% ipython --no-banner

In [1]: import numpy as np

In [2]: np.set_printoptions(precision=3, suppress=True, linewidth=100)

In [3]: C = 3 * np.array([[0.0, -0.2, 0.6, -0.3], [1.6, -2.6, -1.0, 2.3]])

In [4]: rng = np.random.default_rng(176)

In [5]: idx = rng.integers(0, 2, 19)

In [6]: W0 = C[idx] + rng.normal(size=(19, 4))

In [7]: W0
Out[7]: 
array([[ 0.716, -0.898,  2.482, -2.515],
       [ 3.741, -6.532, -4.569,  5.923],
       [ 5.061, -6.345, -4.506,  7.142],
       [-2.064, -1.041,  1.455,  0.073],
       [ 7.002, -6.713, -2.841,  6.036],
       [ 5.759, -7.745, -3.018,  8.03 ],
       [ 4.797, -7.17 , -3.579,  6.933],
       [ 5.069, -5.706, -2.611,  6.902],
       [ 0.196, -0.974,  1.378, -1.127],
       [ 5.257, -8.391, -4.261,  5.657],
       [ 6.16 , -7.684, -2.545,  5.89 ],
       [-0.298, -1.752,  1.982, -1.621],
       [ 0.322, -2.893,  4.054, -0.771],
       [ 5.775, -8.694, -2.051,  8.138],
       [ 3.181, -7.48 , -2.741,  4.829],
       [-2.157, -0.375,  2.893, -0.706],
       [ 4.221, -8.847, -1.408,  5.605],
       [-1.417,  0.381,  2.396, -0.745],
       [-0.319, -0.73 ,  1.099,  0.17 ]])

In [8]: Xc = W0 - W0.mean(axis=0)

In [9]: vecs = np.linalg.svd(Xc)[2][:1]

In [10]: A2 = Xc - Xc @ vecs.T @ vecs

In [11]: print(np.diag(vecs.T @ vecs))
[0.215 0.257 0.177 0.35 ]

In [12]: print(A2.std(axis=0))
[0.849 0.866 0.954 0.717]

In [13]: np.linalg.norm(A2, axis=1).round(6).argmax()
Out[13]: np.int64(12)

In [14]: np.cov(Xc @ vecs.T, rowvar=False)
Out[14]: array(40.936)

In [15]: A = np.load("block19.npy")

In [16]: print(A)
[[-0.804  0.251 -0.179  0.427  0.334 -1.45  -0.929]
 [ 0.357 -0.223  0.559 -0.821 -1.456 -0.843 -0.064]
 [ 0.938  0.222 -0.814 -0.894  0.322  0.205 -1.21 ]
 [-0.982  0.65   0.949 -1.124  0.397  0.47  -0.264]
 [ 0.447  1.552 -0.344 -0.195  0.137 -0.568  0.945]
 [ 1.027  0.346  1.387  0.703  0.394 -0.063 -0.498]
 [ 0.357 -0.941  0.225 -0.741  1.154 -0.774  0.675]]

In [17]: vec = np.array([-2, -1, 1, 0, 0, 1, 2])

In [18]: A @ np.eye(7)[0]
Out[18]: array([-0.804,  0.357,  0.938, -0.982,  0.447,  1.027,  0.357])

In [19]: np.linalg.norm(A @ vec) <= np.linalg.norm(A, 2) * np.linalg.norm(vec) + 1e-9
Out[19]: np.True_

In [20]: X = np.load("a.npy")

In [21]: print(X)
[[ 0  3 -4  2  4 -3  0 -3  2]
 [-3  0  0  0  1  4  3 -4  0]
 [ 4  0  0 -3 -1 -5 -1 -3 -2]
 [-2  0  3  0  4  3  4 -3  3]
 [-4 -1  1 -4  0 -1 -4  6  1]
 [ 3 -4  5 -3  1  0  1  0  5]
 [ 0 -3  1 -4  4 -1  0  0  0]
 [ 3  4  3  3 -6  0  0  0  0]
 [-2  0  2 -3 -1 -5  0  0  0]]

In [22]: A2 = X / np.linalg.norm(X, axis=1, keepdims=True)

In [23]: G = A2 @ A2.T

In [24]: G[6].round(3) + 0
Out[24]: array([-0.037,  0.   ,  0.246,  0.288,  0.341,  0.543,  1.   , -0.772,  0.349])

In [25]: round(float(np.degrees(np.arccos(np.clip(G[6, 4], -1, 1)))), 3)
Out[25]: 70.039

In [26]: print(np.argwhere(np.triu(np.abs(G) > 0.95, 1)))
[]

In [27]: (np.abs(G) > 0.9).astype(int)
Out[27]: 
array([[1, 0, 0, 0, 0, 0, 0, 0, 0],
       [0, 1, 0, 0, 0, 0, 0, 0, 0],
       [0, 0, 1, 0, 0, 0, 0, 0, 0],
       [0, 0, 0, 1, 0, 0, 0, 0, 0],
       [0, 0, 0, 0, 1, 0, 0, 0, 0],
       [0, 0, 0, 0, 0, 1, 0, 0, 0],
       [0, 0, 0, 0, 0, 0, 1, 0, 0],
       [0, 0, 0, 0, 0, 0, 0, 1, 0],
       [0, 0, 0, 0, 0, 0, 0, 0, 1]])

In [28]: (G - 2 * np.eye(9)).round(6).argmax(axis=1)
Out[28]: array([2, 3, 8, 1, 8, 6, 5, 2, 2])

In [29]: np.round(np.trace(np.linalg.pinv(X) @ X), 3)
Out[29]: np.float64(8.0)

In [30]: np.allclose(X[:-1].T @ np.linalg.lstsq(X[:-1].T, X[-1])[0], X[-1])
Out[30]: True

In [31]: Uu, sv, Vt = np.linalg.svd(X)

In [32]: print(sv.round(3) + 0)
[12.632 12.632  9.965  9.965  5.82   5.82   2.063  2.063  0.   ]

In [33]: A2 = Uu[:, :8] @ np.diag(sv[:8]) @ Vt[:8]

In [34]: np.linalg.matrix_rank(A2)
Out[34]: np.int64(8)

In [35]: np.linalg.matrix_rank(X, rtol=0.05)
Out[35]: np.int64(8)

In [36]: round(float(np.abs(X - A2).max()), 3)
Out[36]: 0.0

In [37]: idx = rng.permutation(9)

In [38]: idx
Out[38]: array([3, 1, 0, 4, 2, 6, 7, 8, 5])

In [39]: A2 = X[idx][:, idx]

In [40]: print(np.round(np.sort(np.abs(np.linalg.eigvals(A2))), 3) + 0)
[ 0.     2.063  2.063  5.82   5.82   9.965  9.965 12.632 12.632]

In [41]: A2
Out[41]: 
array([[ 0,  0, -2,  4,  3,  4, -3,  3,  3],
       [ 0,  0, -3,  1,  0,  3, -4,  0,  4],
       [ 2,  3,  0,  4, -4,  0, -3,  2, -3],
       [-4, -1, -4,  0,  1, -4,  6,  1, -1],
       [-3,  0,  4, -1,  0, -1, -3, -2, -5],
       [-4, -3,  0,  4,  1,  0,  0,  0, -1],
       [ 3,  4,  3, -6,  3,  0,  0,  0,  0],
       [-3,  0, -2, -1,  2,  0,  0,  0, -5],
       [-3, -4,  3,  1,  5,  1,  0,  5,  0]])

In [42]: vec = np.array([2, 2, 2, 2, 2, 1, 2, 2, 3])

In [43]: vec @ X @ vec
Out[43]: np.int64(0)

In [44]: O = np.linalg.solve(np.eye(9) - X, np.eye(9) + X)

In [45]: round(float(np.linalg.det(O)), 3)
Out[45]: 1.0

In [46]: np.round(O @ O.T, 3) + 0
Out[46]: 
array([[1., 0., 0., 0., 0., 0., 0., 0., 0.],
       [0., 1., 0., 0., 0., 0., 0., 0., 0.],
       [0., 0., 1., 0., 0., 0., 0., 0., 0.],
       [0., 0., 0., 1., 0., 0., 0., 0., 0.],
       [0., 0., 0., 0., 1., 0., 0., 0., 0.],
       [0., 0., 0., 0., 0., 1., 0., 0., 0.],
       [0., 0., 0., 0., 0., 0., 1., 0., 0.],
       [0., 0., 0., 0., 0., 0., 0., 1., 0.],
       [0., 0., 0., 0., 0., 0., 0., 0., 1.]])

In [47]: J = np.load("run7.npy")

In [48]: J
Out[48]: 
array([[ 2.,  0.,  0.,  0.,  0.],
       [ 0., -1.,  5.,  1.,  5.],
       [ 0.,  5.,  0.,  5., -2.],
       [ 0.,  2.,  1.,  5., -4.],
       [ 0.,  5.,  0., -1., -4.]])

In [49]: # splits into 2 blocks

In [50]: w, vecs = np.linalg.eig(J)

In [51]: np.round(J @ vecs[:, 0] - w[0] * vecs[:, 0], 3) + 0
Out[51]: array([0., 0., 0., 0., 0.])

In [52]: np.sort(np.linalg.eigvals(J @ J))
Out[52]: array([ 4.   ,  6.084, 20.948, 51.162, 85.805])

In [53]: np.sort(np.linalg.eigvals(J.T))
Out[53]: array([-9.263, -2.467,  2.   ,  4.577,  7.153])

In [54]: F = -2 * np.eye(5) + np.ones((5, 5))

In [55]: F
Out[55]: 
array([[-1.,  1.,  1.,  1.,  1.],
       [ 1., -1.,  1.,  1.,  1.],
       [ 1.,  1., -1.,  1.,  1.],
       [ 1.,  1.,  1., -1.,  1.],
       [ 1.,  1.,  1.,  1., -1.]])

In [56]: # symmetric

In [57]: w, vecs = np.linalg.eigh(F)

In [58]: w
Out[58]: array([-2., -2., -2., -2.,  3.])

In [59]: (w > 1e-8).sum(), (w < -1e-8).sum()
Out[59]: (np.int64(1), np.int64(4))

In [60]: print(np.linalg.svd(F, compute_uv=False))
[3. 2. 2. 2. 2.]

In [61]: np.linalg.eigvalsh(F + 3 * np.eye(5))
Out[61]: array([1., 1., 1., 1., 6.])

In [62]: np.unique(w.round(6) + 0, return_counts=True)[1]
Out[62]: array([4, 1])

In [63]: print(np.all(np.linalg.eigvalsh(F) > 0))
False

In [64]: print(F @ (-1.0) ** np.arange(5))
[-1.  3. -1.  3. -1.]

In [65]: np.fft.fft(F[0])
Out[65]: array([ 3.+0.j, -2.+0.j, -2.+0.j, -2.+0.j, -2.+0.j])

In [66]: np.sort(np.abs(np.fft.fft(F[0]))), np.sort(np.linalg.svd(F, compute_uv=False))
Out[66]: (array([2., 2., 2., 2., 3.]), array([2., 2., 2., 2., 3.]))

In [67]: K = np.array([[-1.9, 0.7, -1.4, 1.8, 0.0, -0.2],
    ...:     [-2.1, 0.6, 0.1, -2.5, -1.4, -0.8],
    ...:     [0.4, -0.2, -2.1, 0.2, -0.2, -0.1],
    ...:     [2.5, -0.1, -0.1, -0.2, -2.1, -0.5],
    ...:     [-0.8, -1.0, -1.9, 1.7, 1.4, 0.0],
    ...:     [0.1, 1.8, 0.8, 2.4, -0.1, -1.1],
    ...:     [-0.3, 0.8, 0.2, 0.1, -0.3, -0.4]])

In [68]: K
Out[68]: 
array([[-1.9,  0.7, -1.4,  1.8,  0. , -0.2],
       [-2.1,  0.6,  0.1, -2.5, -1.4, -0.8],
       [ 0.4, -0.2, -2.1,  0.2, -0.2, -0.1],
       [ 2.5, -0.1, -0.1, -0.2, -2.1, -0.5],
       [-0.8, -1. , -1.9,  1.7,  1.4,  0. ],
       [ 0.1,  1.8,  0.8,  2.4, -0.1, -1.1],
       [-0.3,  0.8,  0.2,  0.1, -0.3, -0.4]])

In [69]: A2 = np.c_[K[:, :2] @ np.array([[0, 3], [-2, 0]]), np.array([0, -1, 0, -2, 0, 1, -1])]

In [70]: A2
Out[70]: 
array([[-1.4, -5.7,  0. ],
       [-1.2, -6.3, -1. ],
       [ 0.4,  1.2,  0. ],
       [ 0.2,  7.5, -2. ],
       [ 2. , -2.4,  0. ],
       [-3.6,  0.3,  1. ],
       [-1.6, -0.9, -1. ]])

In [71]: print(np.round(np.linalg.norm(A2 - K @ np.linalg.lstsq(K, A2)[0], axis=0), 3) + 0)
[0.    0.    1.279]

In [72]: np.linalg.norm(np.linalg.qr(K)[0].T @ A2, axis=0) ** 2 / ((A2 ** 2).sum(axis=0) + 1e-12)
Out[72]: array([1.   , 1.   , 0.766])

In [73]: np.linalg.matrix_rank(np.c_[K, A2])
Out[73]: np.int64(7)

In [74]: blk = np.stack([K, 2 * K, K[::-1]])

In [75]: np.linalg.norm(blk, axis=(1, 2))
Out[75]: array([ 7.787, 15.574,  7.787])

In [76]: blk.shape
Out[76]: (3, 7, 6)

In [77]: vec = np.array([3, -2, -2, 3, -1, 1])

In [78]: rhs = K @ vec

In [79]: np.linalg.lstsq(K, rhs)[0]
Out[79]: array([ 3., -2., -2.,  3., -1.,  1.])

In [80]: np.linalg.solve(K.T @ K, K.T @ rhs)
Out[80]: array([ 3., -2., -2.,  3., -1.,  1.])

In [81]: rhs = rhs + 0.1 * rng.normal(size=7)

In [82]: rhs
Out[82]: array([  1.057, -14.527,   6.576,   8.866,   7.054,   1.296,  -2.788])

In [83]: b, *_ = np.linalg.lstsq(K, rhs)

In [84]: np.round(K.T @ (rhs - K @ b), 3) + 0
Out[84]: array([0., 0., 0., 0., 0., 0.])

In [85]: [round(float(np.linalg.norm(np.linalg.solve(K.T @ K + lam * np.eye(6), K.T @ rhs))), 2) for lam in (0, 1, 10, 100)]
Out[85]: [5.31, 4.74, 3.02, 0.69]

In [86]: round(np.linalg.norm(rhs - K @ b), 3)
Out[86]: np.float64(0.116)

In [87]: vec = np.array([2, 1, 1, -1, 2, -1])

In [88]: h = np.maximum(K @ vec, 0)

In [89]: print(h)
[0.  0.  0.  1.3 0.  1.3 0.1]

In [90]: K.T @ h
Out[90]: array([ 3.35,  2.29,  0.93,  2.87, -2.89, -2.12])

In [91]: np.tanh(K @ vec)
Out[91]: array([-1.   , -0.995, -0.964,  0.862, -0.998,  0.862,  0.1  ])

In [92]: np.flatnonzero(h > 1e-9)
Out[92]: array([3, 5, 6])

In [93]: K * (h > 1e-9)[:, None]
Out[93]: 
array([[-0. ,  0. , -0. ,  0. ,  0. , -0. ],
       [-0. ,  0. ,  0. , -0. , -0. , -0. ],
       [ 0. , -0. , -0. ,  0. , -0. , -0. ],
       [ 2.5, -0.1, -0.1, -0.2, -2.1, -0.5],
       [-0. , -0. , -0. ,  0. ,  0. ,  0. ],
       [ 0.1,  1.8,  0.8,  2.4, -0.1, -1.1],
       [-0.3,  0.8,  0.2,  0.1, -0.3, -0.4]])

In [94]: E = np.loadtxt("mat.csv", delimiter=",")

In [95]: E
Out[95]: 
array([[-0.091, -0.292,  0.401,  0.384,  0.636],
       [ 0.091, -0.231, -0.58 ,  0.396,  0.243],
       [-0.182,  0.234,  0.115, -0.13 ,  0.076],
       [-0.456,  0.176, -0.121, -0.022,  0.079],
       [ 0.   , -0.229,  0.235,  0.441, -0.213],
       [-0.319,  0.27 , -0.183,  0.049,  0.459],
       [-0.182,  0.234,  0.266, -0.298,  0.278],
       [ 0.73 ,  0.536,  0.1  ,  0.129,  0.26 ],
       [ 0.   ,  0.163, -0.544,  0.005,  0.083],
       [ 0.274, -0.531, -0.101, -0.613,  0.341]])

In [96]: idx = E[:, 4] > np.median(E[:, 4])

In [97]: f = E[idx].mean(axis=0) - E[~idx].mean(axis=0)

In [98]: (((E - E.mean(axis=0)) @ f > 0) == idx).mean()
Out[98]: np.float64(0.9)

In [99]: f
Out[99]: array([ 0.192,  0.021,  0.276, -0.208,  0.341])

In [100]: vec = np.array([1, 0, 1, 2, 0])

In [101]: h = np.maximum(E @ vec, 0)

In [102]: print(np.maximum(E @ (3 * vec), 0))
[3.237 0.91  0.    0.    3.351 0.    0.    3.265 0.    0.   ]

In [103]: h
Out[103]: array([1.079, 0.303, 0.   , 0.   , 1.117, 0.   , 0.   , 1.088, 0.   , 0.   ])

In [104]: print(np.maximum(E @ vec, 0) - np.maximum(-E @ vec, 0))
[ 1.079  0.303 -0.327 -0.62   1.117 -0.404 -0.513  1.088 -0.534 -1.053]

In [105]: np.tanh(E @ vec)
Out[105]: array([ 0.793,  0.294, -0.316, -0.551,  0.807, -0.383, -0.472,  0.796, -0.488, -0.783])

In [106]: E.T @ h
Out[106]: array([ 0.723, -0.057,  0.628,  1.168,  0.805])

In [107]: arr = np.loadtxt("sample5.csv", delimiter=",")

In [108]: arr
Out[108]: 
array([[-1.721,  0.555,  0.628, -1.661, -1.275,  0.332, -0.588,  0.704],
       [ 1.625, -1.186, -0.99 ,  0.596,  0.144,  1.188,  1.394, -0.488],
       [ 1.22 ,  0.025, -0.194,  1.791,  1.574, -1.184, -0.113, -0.611],
       [-0.93 ,  1.177,  0.866,  0.389,  0.714, -1.809, -1.429,  0.147],
       [ 0.132,  0.769,  0.439,  1.317,  1.396, -1.865, -0.983, -0.27 ],
       [-1.68 ,  1.161,  0.985, -0.712, -0.253, -1.081, -1.359,  0.522],
       [ 1.802, -1.043, -0.935,  1.062,  0.597,  0.699,  1.201, -0.614],
       [-1.747,  0.602,  0.66 , -1.629, -1.233,  0.25 , -0.646,  0.705],
       [-1.527,  0.287,  0.434, -1.776, -1.461,  0.76 , -0.262,  0.68 ],
       [ 1.802, -1.043, -0.934,  1.062,  0.597,  0.698,  1.2  , -0.614],
       [ 0.371, -1.001, -0.664, -0.934, -1.134,  1.926,  1.243,  0.083],
       [-1.159,  1.217,  0.929,  0.119,  0.491, -1.688, -1.465,  0.249],
       [-1.363,  0.11 ,  0.299, -1.799, -1.538,  1.01 , -0.048,  0.646],
       [-1.028, -0.187,  0.064, -1.753, -1.592,  1.374,  0.306,  0.559],
       [ 1.71 , -1.143, -0.979,  0.782,  0.32 ,  1.012,  1.334, -0.542],
       [ 1.779, -0.669, -0.706,  1.577,  1.166, -0.127,  0.729, -0.703]])

In [109]: # rank 2

In [110]: Uu, sv, Vt = np.linalg.svd(arr)

In [111]: vecs = Vt[:(sv > 1e-8).sum()]

In [112]: vec = arr[9] + 2 * arr[6] + rng.integers(2) * np.eye(8)[4]

In [113]: vec
Out[113]: array([ 5.406, -3.128, -2.804,  3.186,  2.791,  2.097,  3.602, -1.843])

In [114]: np.diag(vecs.T @ vecs)
Out[114]: array([0.374, 0.168, 0.109, 0.36 , 0.282, 0.412, 0.24 , 0.055])

In [115]: np.linalg.matrix_rank(np.vstack([arr, vec]))
Out[115]: np.int64(3)

In [116]: np.allclose(vecs.T @ vecs @ vec, vec)
Out[116]: False
